>>> import numpy as np
>>> import numpy.linalg as la
>>> np.set_printoptions(precision=1, suppress=True, linewidth=100)
>>> rng = np.random.default_rng(7830)
>>> X = np.eye(9, dtype=int)[rng.permutation(9)] * np.array([4, 0, 4, 3, 0, 2, 2, 1, 3])
>>> X
array([[0, 0, 0, 0, 0, 0, 0, 1, 0],
       [0, 0, 0, 0, 0, 2, 0, 0, 0],
       [0, 0, 0, 0, 0, 0, 0, 0, 0],
       [0, 0, 0, 0, 0, 0, 0, 0, 0],
       [0, 0, 0, 0, 0, 0, 2, 0, 0],
       [4, 0, 0, 0, 0, 0, 0, 0, 0],
       [0, 0, 4, 0, 0, 0, 0, 0, 0],
       [0, 0, 0, 0, 0, 0, 0, 0, 3],
       [0, 0, 0, 3, 0, 0, 0, 0, 0]])
>>> [round(float(x), 1) for x in la.svd(X, compute_uv=False)[:3]]
[4.0, 4.0, 3.0]
>>> la.matrix_rank(X, rtol=0.1)
np.int64(7)
>>> x0 = np.array([1, 3, 0, 3, 0, 2, 2, 3, 0])
>>> np.einsum("ij,j->i", X, x0)
array([3, 4, 0, 0, 4, 4, 0, 0, 9])
>>> X @ np.ones(9)
array([1., 2., 0., 0., 2., 4., 4., 3., 3.])
>>> X * x0
array([[0, 0, 0, 0, 0, 0, 0, 3, 0],
       [0, 0, 0, 0, 0, 4, 0, 0, 0],
       [0, 0, 0, 0, 0, 0, 0, 0, 0],
       [0, 0, 0, 0, 0, 0, 0, 0, 0],
       [0, 0, 0, 0, 0, 0, 4, 0, 0],
       [4, 0, 0, 0, 0, 0, 0, 0, 0],
       [0, 0, 0, 0, 0, 0, 0, 0, 0],
       [0, 0, 0, 0, 0, 0, 0, 0, 0],
       [0, 0, 0, 9, 0, 0, 0, 0, 0]])
>>> la.norm(X @ x0) <= la.norm(X, 2) * la.norm(x0) + 1e-9
np.True_
>>> A = np.array([[1.0, -0.1, 1.6, -1.0, -1.1, -0.6, 0.2, 1.2, 0.9],
...     [-0.3, 1.1, -1.3, 1.5, -1.2, -0.2, -1.4, 0.1, 0.1],
...     [-1.2, -0.9, -1.3, 1.1, 0.5, -0.1, -0.5, -1.0, -0.1],
...     [-2.6, -1.3, 0.4, 1.1, -2.3, 0.8, 0.4, -2.6, 0.1],
...     [-0.4, -1.6, -0.5, -0.6, -0.8, -0.1, -0.8, 0.6, 0.3],
...     [-0.7, -0.3, 1.6, 1.2, -0.2, 0.5, -0.4, -0.2, -1.1],
...     [0.7, 0.1, -0.2, -0.1, -0.7, -0.4, 0.2, -2.0, 1.1]])
>>> A[:, 2] *= 3
>>> A
array([[ 1. , -0.1,  4.8, -1. , -1.1, -0.6,  0.2,  1.2,  0.9],
       [-0.3,  1.1, -3.9,  1.5, -1.2, -0.2, -1.4,  0.1,  0.1],
       [-1.2, -0.9, -3.9,  1.1,  0.5, -0.1, -0.5, -1. , -0.1],
       [-2.6, -1.3,  1.2,  1.1, -2.3,  0.8,  0.4, -2.6,  0.1],
       [-0.4, -1.6, -1.5, -0.6, -0.8, -0.1, -0.8,  0.6,  0.3],
       [-0.7, -0.3,  4.8,  1.2, -0.2,  0.5, -0.4, -0.2, -1.1],
       [ 0.7,  0.1, -0.6, -0.1, -0.7, -0.4,  0.2, -2. ,  1.1]])
>>> np.count_nonzero(A)
np.int64(63)
>>> A.sum(axis=1)
array([ 5.3, -4.2, -6.1, -5.2, -4.9,  3.6, -1.7])
>>> np.diff(A, axis=0)
array([[-1.3,  1.2, -8.7,  2.5, -0.1,  0.4, -1.6, -1.1, -0.8],
       [-0.9, -2. ,  0. , -0.4,  1.7,  0.1,  0.9, -1.1, -0.2],
       [-1.4, -0.4,  5.1,  0. , -2.8,  0.9,  0.9, -1.6,  0.2],
       [ 2.2, -0.3, -2.7, -1.7,  1.5, -0.9, -1.2,  3.2,  0.2],
       [-0.3,  1.3,  6.3,  1.8,  0.6,  0.6,  0.4, -0.8, -1.4],
       [ 1.4,  0.4, -5.4, -1.3, -0.5, -0.9,  0.6, -1.8,  2.2]])
>>> np.round(la.norm(A), 1)
np.float64(11.7)
>>> la.matrix_rank(A)
np.int64(7)
